% ipython --no-banner

In [1]: import numpy as np

In [2]: from numpy import linalg as LA

In [3]: np.set_printoptions(precision=3, suppress=True, linewidth=200)

In [4]: feats = np.load("block5.npy")

In [5]: print(feats)
[[ 9  7  9 10  9  7  9]
 [ 7  5  7  8  7  5  7]
 [ 4  2  4  5  4  2  4]
 [ 3  1  3  4  3  1  3]
 [ 2  0  2  3  2  0  2]
 [10  8 10 11 10  8 10]
 [ 2  0  2  3  2  0  2]
 [ 7  5  7  8  7  5  7]
 [10  8 10 11 10  8 10]
 [ 8  6  8  9  8  6  8]
 [10  8 10 11 10  8 10]
 [10  8 10 11 10  8 10]
 [ 5  3  5  6  5  3  5]
 [ 2  0  2  3  2  0  2]
 [ 5  3  5  6  5  3  5]]

In [6]: U, s, Vh = LA.svd(feats)

In [7]: print(np.argmax(s[:-1] / (s[1:] + 1e-6)) + 1)
2

In [8]: print(s.round(3) + 0)
[68.238  4.951  0.     0.     0.     0.     0.   ]

In [9]: Y = U[:, :2] @ np.diag(s[:2]) @ Vh[:2]

In [10]: print(LA.matrix_rank(feats, rtol=0.05))
2

In [11]: print(LA.matrix_rank(Y))
2

In [12]: W2 = feats[[10, 14]].astype(float)

In [13]: for _ in range(5):
    ...:     lab = LA.norm(feats[:, None] - W2, axis=-1).argmin(axis=1)
    ...:     W2 = np.array([feats[lab == j].mean(axis=0) for j in range(2)])
    ...: 

In [14]: print(lab)
[0 0 1 1 1 0 1 0 0 0 0 0 1 1 1]

In [15]: print(np.bincount(lab))
[8 7]

In [16]: print(W2[1] - W2[0])
[-5.589 -5.589 -5.589 -5.589 -5.589 -5.589 -5.589]

In [17]: print(W2)
[[8.875 6.875 8.875 9.875 8.875 6.875 8.875]
 [3.286 1.286 3.286 4.286 3.286 1.286 3.286]]

In [18]: q, _ = LA.qr(np.array([[0.0, -2.0, -0.4, -0.8, 0.6, -1.5, -1.2, 0.8, 0.3, 0.1],
    ...:     [-0.8, 1.2, 0.9, 0.9, -1.0, -1.6, 1.1, -0.2, 0.4, -0.3],
    ...:     [-1.7, -0.7, -0.9, 2.2, -0.7, -0.3, 0.2, 0.2, -0.4, 1.1],
    ...:     [1.0, 1.6, -0.1, -0.4, 0.6, -0.6, 0.6, -0.7, 0.7, 0.0],
    ...:     [0.0, 0.8, 0.0, 0.4, -1.9, 0.7, -0.5, 0.3, -0.5, -0.6],
    ...:     [-0.5, -0.9, 0.0, 1.0, 2.3, 0.6, -1.0, 0.5, 0.2, 0.3],
    ...:     [-0.3, 0.3, 0.7, 0.0, -1.4, 0.6, -1.8, -2.3, 0.3, 0.6],
    ...:     [-1.6, -2.0, -0.7, -0.7, 0.4, -2.5, -0.6, 1.3, -0.2, 2.2],
    ...:     [-0.8, 0.7, -0.7, 0.4, -1.2, -1.9, 0.2, 1.1, -2.3, 0.3],
    ...:     [-0.7, -0.1, 0.3, -0.7, -1.3, -1.0, 0.3, -0.5, 2.4, 0.6]]))

In [19]: J = 5 * q

In [20]: print(J)
[[ 0.     2.92  -0.018 -0.26  -1.318  3.449 -1.211  0.196  0.949  0.606]
 [ 1.367 -2.421  2.423  0.347  0.914  2.943  0.713 -0.643 -0.216 -0.901]
 [ 2.905 -0.399 -1.801  2.496 -1.035  0.094  0.643  2.192  0.704 -0.369]
 [-1.709 -1.5   -1.705 -0.914  1.897  1.015 -1.386  2.061  1.908 -1.284]
 [-0.    -1.168 -0.505  0.184 -2.494 -0.497 -1.203 -2.66   2.193 -1.883]
 [ 0.854  0.896  0.756  2.256  2.77  -0.779 -1.955 -1.351  1.649  1.076]
 [ 0.513 -0.689  2.164 -0.262 -1.361 -0.956 -3.404  2.005 -1.068 -0.025]
 [ 2.734  1.583 -0.378 -2.446  1.352 -0.569 -0.399 -0.363 -0.437 -2.502]
 [ 1.367 -1.691 -2.382 -1.257  0.096  0.816 -1.528 -1.334 -1.32   2.547]
 [ 1.196 -0.439  1.286 -2.235 -0.418 -0.805  1.158  0.814  3.052  2.141]]

In [21]: Y = J / LA.norm(J, axis=1, keepdims=True)

In [22]: C2 = Y @ Y.T

In [23]: print((C2 - 2 * np.eye(10)).round(6).argmax(axis=1))
[1 0 0 0 0 0 0 0 0 0]

In [24]: print(C2[9].round(3) + 0)
[0. 0. 0. 0. 0. 0. 0. 0. 0. 1.]

In [25]: print(C2.round(3) + 0)
[[1. 0. 0. 0. 0. 0. 0. 0. 0. 0.]
 [0. 1. 0. 0. 0. 0. 0. 0. 0. 0.]
 [0. 0. 1. 0. 0. 0. 0. 0. 0. 0.]
 [0. 0. 0. 1. 0. 0. 0. 0. 0. 0.]
 [0. 0. 0. 0. 1. 0. 0. 0. 0. 0.]
 [0. 0. 0. 0. 0. 1. 0. 0. 0. 0.]
 [0. 0. 0. 0. 0. 0. 1. 0. 0. 0.]
 [0. 0. 0. 0. 0. 0. 0. 1. 0. 0.]
 [0. 0. 0. 0. 0. 0. 0. 0. 1. 0.]
 [0. 0. 0. 0. 0. 0. 0. 0. 0. 1.]]
